% python3 -q
>>> import numpy as np
>>> from numpy import linalg as LA
>>> np.set_printoptions(precision=2, suppress=True, linewidth=100)
>>> tidy = lambda a: np.round(a, 2) + 0
>>> A = np.load("block17.npy")
>>> print(A)
[[ 0 -2  0  0  0  0]
 [ 0  0  0  0  0  3]
 [ 0  0  2  0  0  0]
 [ 0  0  0  0  1  0]
 [ 2  0  0  0  0  0]
 [ 0  0  0 -2  0  0]]
>>> tidy(np.abs(LA.eigvals(A)).max())
np.float64(2.0)
>>> tidy(np.sort(np.abs(LA.eigvals(A))))
array([1.89, 1.89, 1.89, 1.89, 1.89, 2.  ])
>>> print(np.allclose(A, A.T))
False
>>> np.allclose(A @ A.T, A.T @ A)
False
>>> A @ A.T
array([[4, 0, 0, 0, 0, 0],
       [0, 9, 0, 0, 0, 0],
       [0, 0, 4, 0, 0, 0],
       [0, 0, 0, 1, 0, 0],
       [0, 0, 0, 0, 4, 0],
       [0, 0, 0, 0, 0, 4]])
>>> tidy(LA.pinv(A))
array([[ 0.  ,  0.  ,  0.  ,  0.  ,  0.5 ,  0.  ],
       [-0.5 ,  0.  ,  0.  ,  0.  ,  0.  ,  0.  ],
       [ 0.  ,  0.  ,  0.5 ,  0.  ,  0.  ,  0.  ],
       [ 0.  ,  0.  ,  0.  ,  0.  ,  0.  , -0.5 ],
       [ 0.  ,  0.  ,  0.  ,  1.  ,  0.  ,  0.  ],
       [ 0.  ,  0.33,  0.  ,  0.  ,  0.  ,  0.  ]])
>>> tidy(LA.norm(A, axis=0))
array([2., 2., 2., 2., 1., 3.])
>>> A[:, 4] @ A[:, 1]
np.int64(0)
>>> A.T @ A
array([[4, 0, 0, 0, 0, 0],
       [0, 4, 0, 0, 0, 0],
       [0, 0, 4, 0, 0, 0],
       [0, 0, 0, 4, 0, 0],
       [0, 0, 0, 0, 1, 0],
       [0, 0, 0, 0, 0, 9]])
>>> E = np.load("run16.npy")
>>> E
array([[ 2,  1, -1,  3, -1,  1, -3,  3, -3,  3],
       [ 3,  2,  1, -1,  3, -1,  1, -3,  3, -3],
       [-3,  3,  2,  1, -1,  3, -1,  1, -3,  3],
       [ 3, -3,  3,  2,  1, -1,  3, -1,  1, -3],
       [-3,  3, -3,  3,  2,  1, -1,  3, -1,  1],
       [ 1, -3,  3, -3,  3,  2,  1, -1,  3, -1],
       [-1,  1, -3,  3, -3,  3,  2,  1, -1,  3],
       [ 3, -1,  1, -3,  3, -3,  3,  2,  1, -1],
       [-1,  3, -1,  1, -3,  3, -3,  3,  2,  1],
       [ 1, -1,  3, -1,  1, -3,  3, -3,  3,  2]])
>>> u, v = E[4], E[6]
>>> u @ u
np.int64(53)
>>> u @ v
np.int64(26)
>>> pr = (u @ v) / (u @ u) * u
>>> tidy(v - pr)
array([ 0.47, -0.47, -1.53,  1.53, -3.98,  2.51,  2.49, -0.47, -0.51,  2.51])
>>> tidy(pr)
array([-1.47,  1.47, -1.47,  1.47,  0.98,  0.49, -0.49,  1.47, -0.49,  0.49])
>>> LA.matrix_rank(np.outer(u, v))
np.int64(1)
>>> tidy(LA.norm(u + v) ** 2 + LA.norm(u - v) ** 2)
np.float64(212.0)
>>> print(tidy((v - pr) @ u))
0.0
>>> rng = np.random.default_rng(850837)
>>> other = E + rng.integers(-2, 3, (10, 1)) @ rng.integers(-2, 3, (1, 10))
>>> other
array([[ 0, -1, -3, -1, -5, -3,  1,  5, -7,  3],
       [ 5,  4,  3,  3,  7,  3, -3, -5,  7, -3],
       [-4,  2,  1, -1, -3,  1,  1,  2, -5,  3],
       [ 4, -2,  4,  4,  3,  1,  1, -2,  3, -3],
       [-5,  1, -5, -1, -2, -3,  3,  5, -5,  1],
       [ 3, -1,  5,  1,  7,  6, -3, -3,  7, -1],
       [ 1,  3, -1,  7,  1,  7, -2, -1,  3,  3],
       [ 5,  1,  3,  1,  7,  1, -1,  0,  5, -1],
       [-2,  2, -2, -1, -5,  1, -1,  4,  0,  1],
       [ 0, -2,  2, -3, -1, -5,  5, -2,  1,  2]])
>>> np.abs(other - E).sum(axis=1)
array([28, 28, 14, 14, 28, 28, 28, 28, 14, 14])
>>> other - E
array([[-2, -2, -2, -4, -4, -4,  4,  2, -4,  0],
       [ 2,  2,  2,  4,  4,  4, -4, -2,  4,  0],
       [-1, -1, -1, -2, -2, -2,  2,  1, -2,  0],
       [ 1,  1,  1,  2,  2,  2, -2, -1,  2,  0],
       [-2, -2, -2, -4, -4, -4,  4,  2, -4,  0],
       [ 2,  2,  2,  4,  4,  4, -4, -2,  4,  0],
       [ 2,  2,  2,  4,  4,  4, -4, -2,  4,  0],
       [ 2,  2,  2,  4,  4,  4, -4, -2,  4,  0],
       [-1, -1, -1, -2, -2, -2,  2,  1, -2,  0],
       [-1, -1, -1, -2, -2, -2,  2,  1, -2,  0]])
>>> arr = np.load("out8.npy")
>>> arr
array([[ 0.1, -0.6, -0.8, -1. ,  0.8,  0.2, -1.1, -0.5, -0.4,  0.5],
       [-0.3, -0.2, -1.8,  0.3, -0.1, -0.1,  0.9, -1.3, -0.8,  0.4],
       [-1. , -1.4,  2. , -1.9,  0.2,  1.8, -1.1,  0.3,  0.7, -1.3],
       [ 0.2, -0.4, -0.6,  0.9,  0.3,  2.1, -1.2, -0.5, -0.3,  0.4],
       [-1. , -0.2, -2.3,  0.1,  0.3,  0. ,  0.1,  1.1, -1. ,  2.3],
       [-1.2,  1.5,  1.8,  0. , -1.5,  0.1,  2.5, -0.5, -0.8,  0. ],
       [ 1. , -0.8, -0.6, -0.7,  0.1,  0.2, -1.2, -0.8, -1. ,  0.6],
       [ 0.7, -0.1, -0.6,  0.1, -0.9,  0.3,  1. , -0.7,  1.4,  0.3],
       [-0.3,  0.5,  1.6, -1.2,  1.9,  0.1,  0.3, -1.3,  0.7, -0.6],
       [-0.2,  1.7,  0.4,  0.3,  0.5, -0.6,  1.9, -1.3, -0.6, -1.7],
       [ 1.4, -0.8, -1.3,  0.2, -1.4,  2.4,  0.9,  1.2, -1.1,  0.6],
       [ 2.2, -0.6, -0.2,  2.6, -0.3,  0.5, -0.5, -0.6,  0.2, -0.5],
       [-2.7, -0.8, -0.3, -2.1, -1. ,  1.4,  0. ,  1.1,  1.6, -0.6],
       [ 0.1, -0.4, -1.4, -0.7, -1. , -0.7, -0.9, -0.9,  0.9, -0.1],
       [ 0. , -0.5, -0.8, -0.5, -0.8,  1.3,  0.2, -1.1,  0.4,  0.3],
       [ 0.5, -0.5, -0.8,  0.2, -1.5,  1.1,  0.3,  0.7, -1.4, -0.1],
       [ 1.3, -0.9,  1.6, -0.8, -0.1, -0.6,  0.3,  1.5,  0.8, -0.7],
       [-0.1,  1.6,  1.2, -0.2,  1.3, -0.1, -0.8, -0.5, -0.8,  0.7],
       [-5. ,  6. , -1.5,  2. ,  8. , -6.5, -1.5, -1. , -4. ,  2.5],
       [ 0. ,  1.4, -0.6, -1.5,  0. ,  0.4,  0.5,  0.7, -2.1,  1.3],
       [ 1.2,  0.1,  0.1, -0.2,  1. ,  1.5,  0.6, -0.2,  0. , -0.5],
       [ 0.6, -0.1,  0.1, -0.4,  2. ,  1. ,  1.3,  0. , -0.8, -0.1],
       [-0.4,  1.3,  0.5,  1.2,  2.6,  0.1, -1.7,  0.8, -0.1,  0.9],
       [-0.2,  0.2,  0.1, -0.2,  0.3, -0.5, -0.3, -1.4,  0.1, -2.2],
       [-0.5, -0.7, -1.1,  0.6,  0.2,  1.3,  0.2,  1.5, -0.4, -0.3],
       [ 0.6, -1. ,  0.7, -1.4,  0.1,  0.9,  0.6,  0. ,  0.2,  0.3],
       [-1.3,  0.6,  1.3,  0.4, -0.6, -0.7, -0.6, -1.1,  0.2,  0.2],
       [-0.6,  0.3, -0.7,  0.4,  2.2, -0.2,  0.9,  0.9,  0.3,  0. ],
       [-0.7, -0.1,  0.2,  2.4,  0.4, -0.1, -2.1, -1.1,  0.9,  0.6],
       [-0.2,  1. ,  0.8,  0.2, -0.8, -1. ,  1.2, -1.4,  1.1, -0.2],
       [-0.8, -0.4, -0.3,  0. ,  0.1,  0.3,  0. , -0.9,  0.1, -0.4],
       [ 1.4,  1.1,  0. ,  1.3,  0.3,  0.8,  0.1, -0.3, -0.6, -1.1],
       [ 0.8, -0.7,  0.4, -0.7,  0.2, -0.3, -1.2,  0.6, -0.1, -0.5]])
>>> # row 18 dominates
>>> cent = arr[[27, 28]].astype(float)
>>> for _ in range(6):
...     lab = LA.norm(arr[:, None] - cent, axis=-1).argmin(axis=1)
...     cent = np.array([arr[lab == j].mean(axis=0) for j in range(2)])
... 
>>> lab
array([1, 1, 0, 1, 1, 0, 1, 1, 0, 0, 1, 1, 0, 1, 1, 1, 0, 0, 0, 0, 1, 0, 0, 0, 1, 1, 0, 0, 1, 0, 0,
       1, 0])
>>> print(np.abs(cent[1] - cent[0]).argmax())
2
>>> tidy(cent[1] - cent[0])
array([ 1.1 , -1.05, -1.2 ,  0.53, -1.06,  1.04, -0.23, -0.01,  0.03,  0.39])
>>> G = np.cov(arr, rowvar=False)
>>> print(np.argsort(-arr.std(axis=0).round(6), kind="stable"))
[4 5 1 0 3 8 2 6 9 7]
>>> Xc = (arr - arr.mean(axis=0)) / arr.std(axis=0)
>>> np.argwhere(np.abs(Xc) > 2)
array([[ 4,  2],
       [ 4,  9],
       [ 5,  6],
       [11,  3],
       [12,  0],
       [18,  0],
       [18,  1],
       [18,  4],
       [18,  5],
       [18,  8],
       [18,  9],
       [23,  9],
       [28,  3]])
>>> coef = LA.lstsq(np.delete(Xc, 0, axis=1), Xc[:, 0])[0]
>>> print(np.abs(coef).argmax())
0
>>> X = np.load("test13.npy")
>>> X
array([[ 4,  4,  3, -1, -5, -3,  3, -3, -3,  4, -3,  0,  4,  1],
       [-1, -2, -1,  3, -1, -1, -3,  5,  5,  5, -5,  2, -4,  1],
       [-5, -1,  4, -1,  1, -3,  4, -3, -1, -3, -3,  4,  2, -2],
       [ 2,  5,  5,  1, -5,  2,  0,  0,  4,  4, -1,  1, -5, -5],
       [ 0,  2, -5, -4,  2, -1,  4,  3,  2, -4, -4,  1,  4,  4],
       [ 5,  4,  5, -3, -3, -1,  1,  0,  4, -1,  5, -3,  2, -3],
       [ 5, -1,  2, -2,  3,  4, -2, -4,  5, -5,  2,  1,  2, -4],
       [-4,  4, -3,  0, -1,  4, -2, -4,  2,  5,  4, -4,  5, -2],
       [ 5,  2,  4, -5, -5,  2,  0,  2, -2, -1,  3, -5,  0, -1],
       [ 5,  5,  1,  2, -2, -3, -5,  1, -1, -2, -4, -2,  4,  0],
       [-1,  1,  4,  2, -4, -5,  4,  3, -4, -2,  2,  5, -1,  0],
       [ 3, -1, -5,  1, -1,  1, -4, -1,  0,  1, -3, -5, -1, -1],
       [-4,  1, -4,  2, -5, -5, -2, -4,  2, -5, -4,  3,  2,  5],
       [-5, -1, -3, -3,  2,  5, -1, -3, -4,  3, -2, -1, -1, -3]])
>>> vec = np.array([0, 0, 2, 2, -1, 1, -1, 2, -1, 2, 0, -2, -2, 0])
>>> h1 = np.maximum(X @ vec, 0)
>>> tidy(np.tanh(X @ vec))
array([ 0.  ,  1.  , -1.  ,  1.  , -1.  ,  0.76, -1.  , -0.76,  1.  ,  1.  ,  1.  ,  1.  , -1.  ,
        0.  ])
>>> print(h1)
[ 0 26  0 31  0  1  0  0 19  5  5 10  0  0]
>>> np.maximum(X @ (3 * vec), 0)
array([ 0, 78,  0, 93,  0,  3,  0,  0, 57, 15, 15, 30,  0,  0])
